$ python -q
>>> import numpy as np
>>> np.set_printoptions(precision=3, suppress=True, linewidth=200, sign=" ")
>>> feats = np.diag(3 * np.array([-6, -2, -5, 9, -7, 2, 4])) + np.array([[-1, 3, -3, -2, 4, -4, 0],
...     [0, 4, -4, 1, 3, -2, -2],
...     [1, 4, -4, 4, 0, 3, -1],
...     [3, 5, -5, -4, -5, 4, 3],
...     [4, -2, -1, 3, 2, -4, 2],
...     [-1, 3, 5, 3, 3, -2, -1],
...     [4, -3, 3, 5, 4, 5, 4]])
>>> feats
array([[-19,   3,  -3,  -2,   4,  -4,   0],
       [  0,  -2,  -4,   1,   3,  -2,  -2],
       [  1,   4, -19,   4,   0,   3,  -1],
       [  3,   5,  -5,  23,  -5,   4,   3],
       [  4,  -2,  -1,   3, -19,  -4,   2],
       [ -1,   3,   5,   3,   3,   4,  -1],
       [  4,  -3,   3,   5,   4,   5,  16]])
>>> rng = np.random.default_rng(976)
>>> idx = rng.permutation(7)
>>> idx
array([ 4,  0,  6,  5,  1,  2,  3])
>>> M2 = feats[idx][:, idx]
>>> np.diag(M2)
array([-19, -19,  16,   4,  -2, -19,  23])
>>> M2
array([[-19,   4,   2,  -4,  -2,  -1,   3],
       [  4, -19,   0,  -4,   3,  -3,  -2],
       [  4,   4,  16,   5,  -3,   3,   5],
       [  3,  -1,  -1,   4,   3,   5,   3],
       [  3,   0,  -2,  -2,  -2,  -4,   1],
       [  0,   1,  -1,   3,   4, -19,   4],
       [ -5,   3,   3,   4,   5,  -5,  23]])
>>> np.allclose(M2, feats)
False
>>> mat = np.load("out8.npy")
>>> mat
array([[-4.95, -3.  ,  5.  ],
       [ 0.  ,  5.05, -2.  ],
       [-5.  , -3.  ,  5.05]])
>>> proj = np.triu(np.array([[0, 5, -1], [-4, -2, -3], [-3, -1, 5]]), 1) + np.eye(3)
>>> M2 = proj @ mat @ np.linalg.inv(proj)
>>> round(np.linalg.det(M2), 3)
np.float64(-0.287)
>>> np.poly(M2)
array([ 1.   , -5.15 , -5.493,  0.287])
>>> np.linalg.matrix_rank(M2)
np.int64(3)
>>> def softmax(z):
...     e = np.exp(z - z.max(axis=-1, keepdims=True))
...     return e / e.sum(axis=-1, keepdims=True)
... 
>>> softmax(mat[1])
array([ 0.006,  0.993,  0.001])
>>> softmax(mat[1] + 2)
array([ 0.006,  0.993,  0.001])
>>> scores = mat @ mat.T / np.sqrt(3)
>>> np.round(softmax(scores)[1] @ mat, 3) + 0
array([ 0.  ,  5.05, -2.  ])
>>> Uu, sv, VT = np.linalg.svd(mat)
>>> sv
array([ 11.427,   4.115,   0.006])
>>> M2 = Uu[:, :2] @ np.diag(sv[:2]) @ VT[:2]
>>> np.linalg.matrix_rank(mat, rtol=0.05)
np.int64(2)
>>> round(float(np.abs(mat - M2).max()), 3)
0.003
>>> round(np.linalg.norm(mat - M2, 2), 3), np.round(sv[2], 3)
(np.float64(0.006), np.float64(0.006))
>>> A = np.load("w.npy")
>>> A
array([[ -3,  -3,  -3,  -3,  -3,  -3,  -3,  -3],
       [ -3,  -6,  -6,  -6,  -6,  -6,  -6,  -6],
       [ -3,  -6,  -9,  -9,  -9,  -9,  -9,  -9],
       [ -3,  -6,  -9, -12, -12, -12, -12, -12],
       [ -3,  -6,  -9, -12, -15, -15, -15, -15],
       [ -3,  -6,  -9, -12, -15, -18, -18, -18],
       [ -3,  -6,  -9, -12, -15, -18, -21, -21],
       [ -3,  -6,  -9, -12, -15, -18, -21, -24]])
>>> # symmetric
>>> ev, vecs = np.linalg.eigh(A)
>>> np.linalg.eigvalsh(A + -1 * np.eye(8))
array([-89.096, -11.014,  -4.775,  -3.065,  -2.373,  -2.038,  -1.863,  -1.776])
>>> ev
array([-88.096, -10.014,  -3.775,  -2.065,  -1.373,  -1.038,  -0.863,  -0.776])
>>> np.linalg.eigvalsh(A @ A)
array([    0.602,     0.744,     1.076,     1.886,     4.265,    14.25 ,   100.29 ,  7760.886])
>>> np.unique(ev.round(6) + 0, return_counts=True)[1]
array([ 1,  1,  1,  1,  1,  1,  1,  1])
>>> np.linalg.svd(A, compute_uv=False)
array([ 88.096,  10.014,   3.775,   2.065,   1.373,   1.038,   0.863,   0.776])
>>> np.round(vecs.T @ A @ vecs, 3) + 0
array([[-88.096,   0.   ,   0.   ,   0.   ,   0.   ,   0.   ,   0.   ,   0.   ],
       [  0.   , -10.014,   0.   ,   0.   ,   0.   ,   0.   ,   0.   ,   0.   ],
       [  0.   ,   0.   ,  -3.775,   0.   ,   0.   ,   0.   ,   0.   ,   0.   ],
       [  0.   ,   0.   ,   0.   ,  -2.065,   0.   ,   0.   ,   0.   ,   0.   ],
       [  0.   ,   0.   ,   0.   ,   0.   ,  -1.373,   0.   ,   0.   ,   0.   ],
       [  0.   ,   0.   ,   0.   ,   0.   ,   0.   ,  -1.038,   0.   ,   0.   ],
       [  0.   ,   0.   ,   0.   ,   0.   ,   0.   ,   0.   ,  -0.863,   0.   ],
       [  0.   ,   0.   ,   0.   ,   0.   ,   0.   ,   0.   ,   0.   ,  -0.776]])
>>> np.sort(np.abs(np.linalg.eigvals(A)))
array([  0.776,   0.863,   1.038,   1.373,   2.065,   3.775,  10.014,  88.096])
>>> np.allclose(A @ A.T, A.T @ A)
True
>>> np.linalg.matrix_power(A, 2)
array([[   72,   135,   189,   234,   270,   297,   315,   324],
       [  135,   261,   369,   459,   531,   585,   621,   639],
       [  189,   369,   531,   666,   774,   855,   909,   936],
       [  234,   459,   666,   846,   990,  1098,  1170,  1206],
       [  270,   531,   774,   990,  1170,  1305,  1395,  1440],
       [  297,   585,   855,  1098,  1305,  1467,  1575,  1629],
       [  315,   621,   909,  1170,  1395,  1575,  1701,  1764],
       [  324,   639,   936,  1206,  1440,  1629,  1764,  1836]])
>>> np.trace(A)
np.int64(-108)
>>> (A + A.T) / 2
array([[ -3.,  -3.,  -3.,  -3.,  -3.,  -3.,  -3.,  -3.],
       [ -3.,  -6.,  -6.,  -6.,  -6.,  -6.,  -6.,  -6.],
       [ -3.,  -6.,  -9.,  -9.,  -9.,  -9.,  -9.,  -9.],
       [ -3.,  -6.,  -9., -12., -12., -12., -12., -12.],
       [ -3.,  -6.,  -9., -12., -15., -15., -15., -15.],
       [ -3.,  -6.,  -9., -12., -15., -18., -18., -18.],
       [ -3.,  -6.,  -9., -12., -15., -18., -21., -21.],
       [ -3.,  -6.,  -9., -12., -15., -18., -21., -24.]])
>>> round(np.abs(np.linalg.eigvals(A)).max(), 3)
np.float64(88.096)
>>> C = np.array([[5, 4, 0, 1], [-1, 0, 1, -5], [1, 1, 3, -5], [5, 3, 4, -2]])
>>> m1 = (rng.random((29, 4)) < 0.25) @ C
>>> m1
array([[  5,   3,   4,  -2],
       [  0,   0,   0,   0],
       [ 10,   7,   4,  -1],
       [  0,   0,   0,   0],
       [  0,   1,   4, -10],
       [  1,   1,   3,  -5],
       [ 11,   8,   7,  -6],
       [ 10,   7,   4,  -1],
       [ 10,   8,   8, -11],
       [  5,   3,   4,  -2],
       [  0,   1,   4, -10],
       [ -1,   0,   1,  -5],
       [  6,   4,   7,  -7],
       [  5,   4,   8, -12],
       [ -1,   0,   1,  -5],
       [  4,   3,   5,  -7],
       [  0,   0,   0,   0],
       [ -1,   0,   1,  -5],
       [  0,   1,   4, -10],
       [  0,   0,   0,   0],
       [  0,   0,   0,   0],
       [  0,   0,   0,   0],
       [  5,   4,   0,   1],
       [  0,   0,   0,   0],
       [  0,   1,   4, -10],
       [  0,   0,   0,   0],
       [  0,   0,   0,   0],
       [  5,   4,   8, -12],
       [  5,   4,   0,   1]])
>>> x = np.array([7, 7, -7, 7])
>>> target = m1 @ x
>>> np.round(np.linalg.pinv(m1) @ m1, 3) + 0
array([[ 1.,  0.,  0.,  0.],
       [ 0.,  1.,  0.,  0.],
       [ 0.,  0.,  1.,  0.],
       [ 0.,  0.,  0.,  1.]])
>>> np.linalg.solve(m1.T @ m1, m1.T @ target)
array([ 7.,  7., -7.,  7.])
>>> target = target + 0.1 * rng.normal(size=29)
>>> target
array([ 13.987,   0.077,  84.021,  -0.017, -91.011, -42.155,  42.03 ,  84.185,  -7.081,  14.073, -91.019, -48.992, -28.024, -77.15 , -49.088, -34.839,  -0.005, -49.023, -90.946,  -0.04 ,   0.091,
        -0.109,  69.965,  -0.1  , -90.819,  -0.061,  -0.018, -76.853,  69.848])
>>> c, *_ = np.linalg.lstsq(m1, target)
>>> c.round()
array([ 7.,  6., -7.,  7.])
>>> round(float(np.linalg.norm(target - m1 @ c)), 3)
0.474
